$ ipython --no-banner

In [1]: import numpy as np

In [2]: np.set_printoptions(suppress=True, linewidth=140)

In [3]: rnd = lambda a: np.round(a, 2) + 0

In [4]: X = np.load("test16.npy")

In [5]: X
Out[5]: 
array([[-6, -1, -5, -1,  3],
       [-1,  4, -3,  1, -1],
       [-5, -3, -2, -3,  1],
       [-1,  1, -3, -4, -2],
       [ 3, -1,  1, -2,  6]])

In [6]: t3 = np.stack([X, 3 * X, X[::-1]])

In [7]: t3.sum(axis=0)
Out[7]: 
array([[-21,  -5, -19,  -6,  18],
       [ -5,  17, -15,   0,  -6],
       [-25, -15, -10, -15,   5],
       [ -5,   8, -15, -15,  -9],
       [  6,  -5,  -1,  -9,  27]])

In [8]: rnd(np.linalg.det(t3))
Out[8]: array([  1118., 271674.,   1118.])

In [9]: t3.shape
Out[9]: (3, 5, 5)

In [10]: rnd(np.linalg.norm(X, 2))
Out[10]: np.float64(10.95)

In [11]: rnd(np.linalg.norm(X, "nuc"))
Out[11]: np.float64(29.08)

In [12]: rnd(np.linalg.norm(X, axis=1))
Out[12]: array([8.49, 5.29, 6.93, 5.57, 7.14])

In [13]: rnd(np.linalg.norm(X[3] - X[0]))
Out[13]: np.float64(8.19)

In [14]: vals, vecs = np.linalg.eigh(X)

In [15]: x = np.array([2, 2, 2, 1, 1])

In [16]: np.abs(X).sum(axis=1).max(), rnd(np.abs(vals).max())
Out[16]: (np.int64(16), np.float64(10.95))

In [17]: x @ X @ x
Out[17]: np.int64(-90)

In [18]: rnd(x @ X @ x / (x @ x)), rnd(vals[0]), rnd(vals[-1])
Out[18]: (np.float64(-6.43), np.float64(-10.95), np.float64(7.98))

In [19]: rnd(np.linalg.eigvalsh(X[1:, 1:]))
Out[19]: array([-6.35, -1.7 ,  4.29,  7.77])

In [20]: arr = np.load("w.npy")

In [21]: rnd(arr)
Out[21]: 
array([[-1.92, -7.37, -0.92,  5.24,  2.52,  2.07,  1.2 , -1.24],
       [-1.22, -7.57, -1.04,  5.23,  2.56,  2.04,  1.09, -0.95],
       [ 7.39,  3.4 , -0.41, -3.76, -1.43, -1.64, -1.82,  3.38],
       [-8.09, -2.22,  0.68,  3.12,  1.07,  1.41,  1.82, -3.61],
       [ 2.05,  7.33,  0.89, -5.24, -2.51, -2.07, -1.22,  1.3 ],
       [ 2.85, -7.73, -1.58,  4.49,  2.44,  1.66,  0.31,  0.79],
       [ 7.84, -4.61, -1.72,  1.41,  1.2 ,  0.34, -1.01,  3.12],
       [-4.29,  7.35,  1.7 , -3.94, -2.26, -1.41,  0.01, -1.44],
       [-8.87,  1.42,  1.35,  0.89, -0.1 ,  0.57,  1.57, -3.74],
       [-8.01,  4.33,  1.7 , -1.2 , -1.11, -0.26,  1.07, -3.21],
       [ 7.65,  3.01, -0.5 , -3.56, -1.31, -1.56, -1.83,  3.46],
       [-8.47,  3.37,  1.61, -0.47, -0.77,  0.04,  1.27, -3.46],
       [-3.79, -6.58, -0.55,  5.11,  2.34,  2.06,  1.48, -2.  ],
       [-0.15, -7.77, -1.2 ,  5.14,  2.58,  1.98,  0.9 , -0.5 ],
       [ 3.97, -7.46, -1.68,  4.08,  2.31,  1.47,  0.06,  1.29],
       [ 7.95, -4.44, -1.71,  1.28,  1.14,  0.29, -1.05,  3.17],
       [-6.37, -4.64,  0.08,  4.36,  1.8 ,  1.84,  1.76, -3.01],
       [ 8.85, -0.5 , -1.21, -1.49, -0.2 , -0.8 , -1.67,  3.78],
       [ 1.35, -7.87, -1.41,  4.89,  2.55,  1.85,  0.62,  0.14],
       [-2.78,  7.74,  1.57, -4.52, -2.45, -1.67, -0.33, -0.76],
       [ 3.12,  6.92,  0.69, -5.19, -2.42, -2.08, -1.38,  1.73],
       [-8.86,  1.44,  1.35,  0.88, -0.11,  0.57,  1.57, -3.74],
       [-6.25, -4.77,  0.05,  4.42,  1.84,  1.86,  1.75, -2.96],
       [ 0.64, -7.85, -1.32,  5.03,  2.58,  1.92,  0.76, -0.17],
       [ 7.71,  2.92, -0.52, -3.5 , -1.28, -1.55, -1.83,  3.48]])

In [22]: # null space of dimension 6

In [23]: rk = np.linalg.matrix_rank(arr)

In [24]: rk
Out[24]: np.int64(2)

In [25]: N = np.linalg.svd(arr)[2][rk:].T

In [26]: N.shape
Out[26]: (8, 6)

In [27]: [int(np.linalg.matrix_rank(np.delete(arr, i, axis=0))) for i in range(25)]
Out[27]: [2, 2, 2, 2, 2, 2, 2, 2, 2, 2, 2, 2, 2, 2, 2, 2, 2, 2, 2, 2, 2, 2, 2, 2, 2]

In [28]: [int(np.linalg.matrix_rank(arr[:, :j + 1])) for j in range(8)]
Out[28]: [1, 2, 2, 2, 2, 2, 2, 2]

In [29]: [int(np.linalg.matrix_rank(arr[:i])) for i in range(1, len(arr) + 1)]
Out[29]: [1, 2, 2, 2, 2, 2, 2, 2, 2, 2, 2, 2, 2, 2, 2, 2, 2, 2, 2, 2, 2, 2, 2, 2, 2]

In [30]: np.linalg.matrix_rank(arr.T @ arr), np.linalg.matrix_rank(arr @ arr.T)
Out[30]: (np.int64(2), np.int64(2))

In [31]: cov = np.cov(arr, rowvar=False)

In [32]: rnd(arr.std(axis=0))
Out[32]: array([5.99, 5.59, 1.21, 3.79, 1.85, 1.51, 1.28, 2.58])

In [33]: rnd(np.corrcoef(arr[:, 2], arr[:, 5])[0, 1])
Out[33]: np.float64(-0.44)

In [34]: np.argsort(-arr.std(axis=0).round(6), kind="stable")
Out[34]: array([0, 1, 3, 7, 4, 5, 6, 2])

In [35]: np.argwhere(np.triu(np.abs(np.corrcoef(arr.T)) > 0.8, 1))
Out[35]: 
array([[0, 6],
       [0, 7],
       [1, 3],
       [1, 4],
       [1, 5],
       [3, 4],
       [3, 5],
       [4, 5],
       [6, 7]])

In [36]: rnd(np.linalg.eigvalsh(cov)[::-1])
Out[36]: array([54.77, 46.26,  0.  ,  0.  ,  0.  ,  0.  ,  0.  ,  0.  ])

In [37]: Ac = arr - arr.mean(axis=0)

In [38]: vecs = np.linalg.svd(Ac)[2][:2]

In [39]: other = Ac - Ac @ vecs.T @ vecs

In [40]: rnd(np.diag(vecs.T @ vecs))
Out[40]: array([0.79, 0.62, 0.03, 0.27, 0.07, 0.04, 0.03, 0.14])

In [41]: rnd(np.linalg.norm(other) / np.linalg.norm(Ac))
Out[41]: np.float64(0.0)

In [42]: rnd(other.std(axis=0))
Out[42]: array([0., 0., 0., 0., 0., 0., 0., 0.])

In [43]: rnd(np.cov(Ac @ vecs.T, rowvar=False))
Out[43]: 
array([[54.77,  0.  ],
       [ 0.  , 46.26]])

In [44]: rnd((Ac @ vecs.T).std(axis=0))
Out[44]: array([7.25, 6.66])

In [45]: U, s, vt = np.linalg.svd(arr)

In [46]: rnd(s)
Out[46]: array([37.25, 33.35,  0.  ,  0.  ,  0.  ,  0.  ,  0.  ,  0.  ])

In [47]: np.argmax(s[:-1] / (s[1:] + 1e-6)) + 1
Out[47]: np.int64(2)

In [48]: other = U[:, :2] @ np.diag(s[:2]) @ vt[:2]

In [49]: rnd(np.linalg.norm(arr - other) / np.linalg.norm(arr))
Out[49]: np.float64(0.0)

In [50]: rnd(np.abs(arr - other).max())
Out[50]: np.float64(0.0)

In [51]: np.linalg.matrix_rank(other)
Out[51]: np.int64(2)

In [52]: rnd(np.linalg.norm(arr - other, 2)), rnd(s[2])
Out[52]: (np.float64(0.0), np.float64(0.0))

In [53]: lab = arr[:, 0] > np.median(arr[:, 0])

In [54]: f = arr[lab].mean(axis=0) - arr[~lab].mean(axis=0)

In [55]: rnd(f)
Out[55]: array([10.43, -0.23, -1.36, -2.  , -0.35, -1.04, -2.  ,  4.48])

In [56]: np.argsort(-np.abs(f).round(6), kind="stable")
Out[56]: array([0, 7, 6, 3, 2, 5, 4, 1])

In [57]: (((arr - arr.mean(axis=0)) @ f > 0) == lab).mean()
Out[57]: np.float64(1.0)

In [58]: mat = np.loadtxt("x.csv", delimiter=",")

In [59]: mat
Out[59]: 
array([[ 1.,  2., -1., -2.,  0.,  3.,  1.,  0., -1., -2., -3.],
       [ 2.,  2.,  1., -2.,  0., -1.,  3.,  0.,  1., -2., -2.],
       [ 1.,  1., -3., -2.,  2., -3., -3.,  3., -2.,  0., -1.],
       [ 0., -3., -1.,  2., -1., -3., -1., -3.,  0.,  3.,  0.],
       [ 2., -3.,  3.,  3., -3.,  2.,  3., -3.,  1.,  1., -1.],
       [-1.,  2., -1.,  1., -2., -1.,  2., -1.,  0., -1., -3.],
       [ 2.,  2.,  1., -2.,  0., -1.,  3.,  0.,  1., -2., -2.],
       [-1., -2., -2.,  0., -2., -2.,  1., -3.,  0.,  2.,  1.]])

In [60]: U, s, vt = np.linalg.svd(mat)

In [61]: rnd(s)
Out[61]: array([11.17, 10.16,  6.66,  4.46,  3.61,  3.  ,  1.26,  0.  ])

In [62]: other = U[:, :7] @ np.diag(s[:7]) @ vt[:7]

In [63]: rnd(np.linalg.norm(mat - other, 2)), rnd(s[7])
Out[63]: (np.float64(0.0), np.float64(0.0))

In [64]: K = np.load("m.npy")

In [65]: K
Out[65]: 
array([[ 2.05, -0.07, -0.05, -0.24],
       [-0.07,  3.41, -0.86, -0.66],
       [-0.05, -0.86,  2.69,  0.9 ],
       [-0.24, -0.66,  0.9 ,  3.85]])

In [66]: P = np.triu(np.array([[0, -3, 1, 2], [-2, 1, -3, -2], [1, 0, -1, -3], [1, 2, -1, 0]]), 1) + np.eye(4)

In [67]: other = P @ K @ np.linalg.inv(P)

In [68]: rnd(np.linalg.det(other))
Out[68]: np.float64(60.03)

In [69]: rnd(np.poly(other))
Out[69]: array([  1.  , -12.  ,  51.01, -92.03,  60.03])

In [70]: rnd(np.linalg.det(K[::-1]))
Out[70]: np.float64(60.03)

In [71]: rnd(np.poly(K))
Out[71]: array([  1.  , -12.  ,  51.01, -92.03,  60.03])

In [72]: rnd(np.linalg.eigvals(K).sum().real)
Out[72]: np.float64(12.0)

In [73]: rnd(np.linalg.det(K.T))
Out[73]: np.float64(60.03)

In [74]: np.einsum("ii->", K)
Out[74]: np.float64(12.0)

In [75]: rnd(np.einsum("ij,ji->", K, K))
Out[75]: np.float64(41.99)

In [76]: np.kron(np.eye(2, dtype=int), K)
Out[76]: 
array([[ 2.05, -0.07, -0.05, -0.24,  0.  , -0.  , -0.  , -0.  ],
       [-0.07,  3.41, -0.86, -0.66, -0.  ,  0.  , -0.  , -0.  ],
       [-0.05, -0.86,  2.69,  0.9 , -0.  , -0.  ,  0.  ,  0.  ],
       [-0.24, -0.66,  0.9 ,  3.85, -0.  , -0.  ,  0.  ,  0.  ],
       [ 0.  , -0.  , -0.  , -0.  ,  2.05, -0.07, -0.05, -0.24],
       [-0.  ,  0.  , -0.  , -0.  , -0.07,  3.41, -0.86, -0.66],
       [-0.  , -0.  ,  0.  ,  0.  , -0.05, -0.86,  2.69,  0.9 ],
       [-0.  , -0.  ,  0.  ,  0.  , -0.24, -0.66,  0.9 ,  3.85]])

In [77]: rnd(np.linalg.det(2 * K)), rnd(np.linalg.det(K))
Out[77]: (np.float64(960.53), np.float64(60.03))

In [78]: f = np.array([3, 3])

In [79]: rnd(np.polyval(f, K[3]))
Out[79]: array([ 2.28,  1.02,  5.7 , 14.55])

In [80]: rnd(np.convolve(K[3], f))
Out[80]: array([-0.72, -2.7 ,  0.72, 14.25, 11.55])

In [81]: other = np.array([[9, 5, 5, 7, 3, 5, 2, 9],
    ...:     [3, 4, 6, 4, 8, 4, 9, 7],
    ...:     [2, 7, 6, 8, 6, 8, 8, 2],
    ...:     [4, 3, 1, 1, 3, 3, 2, 7],
    ...:     [6, 4, 3, 8, 5, 2, 4, 3],
    ...:     [8, 1, 7, 8, 2, 9, 2, 9]])

In [82]: E = other.T @ other

In [83]: E
Out[83]: 
array([[210, 115, 153, 207, 121, 169, 109, 224],
       [115, 116, 113, 150, 120, 123, 126, 129],
       [153, 113, 156, 188, 131, 169, 140, 178],
       [207, 150, 188, 258, 160, 206, 164, 210],
       [121, 120, 131, 160, 147, 132, 156, 149],
       [169, 123, 169, 206, 132, 199, 142, 197],
       [109, 126, 140, 164, 156, 142, 173, 141],
       [224, 129, 178, 210, 149, 197, 141, 273]])

In [84]: np.linalg.lstsq(E[:-1].T, E[-1])[2]
Out[84]: np.int32(6)

In [85]: x = np.array([2, 1, -2, -1, 1, 2, -3, 0])

In [86]: a = np.maximum(E @ x, 0)

In [87]: E.T @ a
Out[87]: array([67303, 38692, 52309, 66294, 42525, 58072, 39879, 76496])

In [88]: E * (a > 1e-9)[:, None]
Out[88]: 
array([[210, 115, 153, 207, 121, 169, 109, 224],
       [  0,   0,   0,   0,   0,   0,   0,   0],
       [  0,   0,   0,   0,   0,   0,   0,   0],
       [207, 150, 188, 258, 160, 206, 164, 210],
       [  0,   0,   0,   0,   0,   0,   0,   0],
       [169, 123, 169, 206, 132, 199, 142, 197],
       [  0,   0,   0,   0,   0,   0,   0,   0],
       [224, 129, 178, 210, 149, 197, 141, 273]])

In [89]: m1 = np.load("sample0.npy")

In [90]: m1
Out[90]: 
array([[ 40.,  -6.,  24.,  48., -12., -12.],
       [ -6.,   5.,  -4.,  -8.,   2.,   2.],
       [ 24.,  -4.,  20.,  32.,  -8.,  -8.],
       [ 48.,  -8.,  32.,  68., -16., -16.],
       [-12.,   2.,  -8., -16.,   8.,   4.],
       [-12.,   2.,  -8., -16.,   4.,   8.]])

In [91]: rnd(np.linalg.norm(m1, 2) / np.linalg.norm(m1))
Out[91]: np.float64(1.0)

In [92]: np.linalg.matrix_rank(m1, rtol=0.1)
Out[92]: np.int64(1)

In [93]: [round(float(x), 2) for x in np.linalg.svd(m1, compute_uv=False)[:3]]
Out[93]: [129.0, 4.0, 4.0]

In [94]: np.argsort(-np.linalg.norm(m1, axis=0).round(6), kind="stable")[:3]
Out[94]: array([3, 0, 2])

In [95]: round(np.log10(np.linalg.cond(m1)))
Out[95]: 2

In [96]: f, r1 = m1[3], m1[2]

In [97]: f @ f
Out[97]: np.float64(8528.0)

In [98]: f @ r1
Out[98]: np.float64(4256.0)

In [99]: pr = (f @ r1) / (f @ f) * f

In [100]: rnd(pr)
Out[100]: array([23.95, -3.99, 15.97, 33.94, -7.98, -7.98])

In [101]: rnd((r1 - pr) @ f)
Out[101]: np.float64(0.0)

In [102]: rnd(np.linalg.norm(f + r1) ** 2 + np.linalg.norm(f - r1) ** 2)
Out[102]: np.float64(21344.0)

In [103]: F = -3 * np.eye(5) + np.eye(5, k=1)

In [104]: F
Out[104]: 
array([[-3.,  1.,  0.,  0.,  0.],
       [ 0., -3.,  1.,  0.,  0.],
       [ 0.,  0., -3.,  1.,  0.],
       [ 0.,  0.,  0., -3.,  1.],
       [ 0.,  0.,  0.,  0., -3.]])

In [105]: O = F.astype(float).copy()

In [106]: for j in range(5):
     ...:     O[:, j] -= O[:, :j] @ (O[:, :j].T @ O[:, j])
     ...:     O[:, j] /= np.linalg.norm(O[:, j])
     ...: 

In [107]: O.T @ O
Out[107]: 
array([[1., 0., 0., 0., 0.],
       [0., 1., 0., 0., 0.],
       [0., 0., 1., 0., 0.],
       [0., 0., 0., 1., 0.],
       [0., 0., 0., 0., 1.]])

In [108]: O.T @ F
Out[108]: 
array([[ 3., -1.,  0.,  0.,  0.],
       [ 0.,  3., -1.,  0.,  0.],
       [ 0.,  0.,  3., -1.,  0.],
       [ 0.,  0.,  0.,  3., -1.],
       [ 0.,  0.,  0.,  0.,  3.]])

In [109]: rng = np.random.default_rng(86)

In [110]: lab = rng.permutation(5)

In [111]: other = F[:, lab] * rng.choice([-1, 1], 5)

In [112]: other
Out[112]: 
array([[-0.,  1., -0.,  3., -0.],
       [-1., -3., -0., -0., -0.],
       [ 3.,  0., -0., -0., -1.],
       [-0.,  0., -1., -0.,  3.],
       [-0.,  0.,  3., -0., -0.]])

In [113]: U, _, vt = np.linalg.svd(F.T @ other)

In [114]: rnd(np.linalg.lstsq(F, other)[0])
Out[114]: 
array([[ 0.,  0.,  0., -1.,  0.],
       [ 0.,  1.,  0.,  0.,  0.],
       [-1.,  0.,  0.,  0.,  0.],
       [ 0.,  0.,  0.,  0., -1.],
       [ 0.,  0., -1.,  0.,  0.]])

In [115]: rnd(U @ vt)
Out[115]: 
array([[ 0.,  0.,  0., -1.,  0.],
       [ 0.,  1.,  0.,  0.,  0.],
       [-1.,  0.,  0.,  0.,  0.],
       [ 0.,  0.,  0.,  0., -1.],
       [ 0.,  0., -1.,  0.,  0.]])

In [116]: x = np.array([2, -2, 2, 3, -1])

In [117]: rhs = F @ x

In [118]: beta, lr = np.zeros(5), 1 / np.linalg.norm(F, 2) ** 2

In [119]: for i in range(4):
     ...:     beta -= lr * F.T @ (F @ beta - rhs)
     ...:     if i % 1 == 0: print(i, round(np.linalg.norm(F @ beta - rhs), 2))
     ...: 
0 3.95
1 2.18
2 1.44
3 0.98

In [120]: rnd(beta)
Out[120]: array([ 1.9 , -2.19,  1.75,  2.75, -1.16])

In [121]: rnd(np.linalg.cond(F))
Out[121]: np.float64(1.79)
